>>> import numpy as np
>>> import numpy.linalg as la
>>> np.set_printoptions(suppress=True, linewidth=160)
>>> rd = lambda a: np.round(a, 2) + 0
>>> E = np.load("run8.npy")
>>> E
array([[  1,  -3,   9, -27],
       [  1,  -2,   4,  -8],
       [  1,  -1,   1,  -1],
       [  1,   0,   0,   0],
       [  1,   1,   1,   1],
       [  1,   2,   4,   8]])
>>> w1 = np.array([[3, 4, 0, -4, -3, -4],
...     [2, -5, 5, -5, -4, 5],
...     [4, 4, 0, -2, 4, -5],
...     [-5, 2, 1, 5, 3, 4]])
>>> coef = np.array([1, 0, 0, 0, 2, 1])
>>> H = np.maximum(E @ w1 + coef, 0)
>>> H
array([[169,   1,   0,   0,   0,   0],
       [ 56,  14,   0,   0,   0,   0],
       [ 11,  11,   0,   0,   4,   0],
       [  4,   4,   0,   0,   0,   0],
       [  5,   5,   6,   0,   2,   1],
       [  0,  26,  18,  18,  31,  19]])
>>> la.matrix_rank(H)
np.int64(5)
>>> (H > 0).astype(int)
array([[1, 1, 0, 0, 0, 0],
       [1, 1, 0, 0, 0, 0],
       [1, 1, 0, 0, 1, 0],
       [1, 1, 0, 0, 0, 0],
       [1, 1, 1, 0, 1, 1],
       [0, 1, 1, 1, 1, 1]])
>>> basis = np.array([[3, -1, 2],
...     [2, -1, -2],
...     [2, -1, -2],
...     [2, 2, -3],
...     [1, 1, -2],
...     [-1, 3, -1]])
>>> H @ basis
array([[ 509, -170,  336],
       [ 196,  -70,   84],
       [  59,  -18,   -8],
       [  20,   -8,    0],
       [  38,  -11,  -17],
       [ 136,   80, -223]])
>>> w1 @ basis
array([[ 10, -30,  20],
       [-13,  -1,  22],
       [ 25, -23,   3],
       [  0,  27, -41]])
>>> proj = E @ la.solve(E.T @ E, E.T)
>>> rd((np.eye(6) - proj) @ E)
array([[0., 0., 0., 0.],
       [0., 0., 0., 0.],
       [0., 0., 0., 0.],
       [0., 0., 0., 0.],
       [0., 0., 0., 0.],
       [0., 0., 0., 0.]])
>>> rd(np.diag(proj))
array([0.96, 0.58, 0.46, 0.46, 0.58, 0.96])
>>> rd(la.eigvalsh(proj))
array([0., 0., 1., 1., 1., 1.])
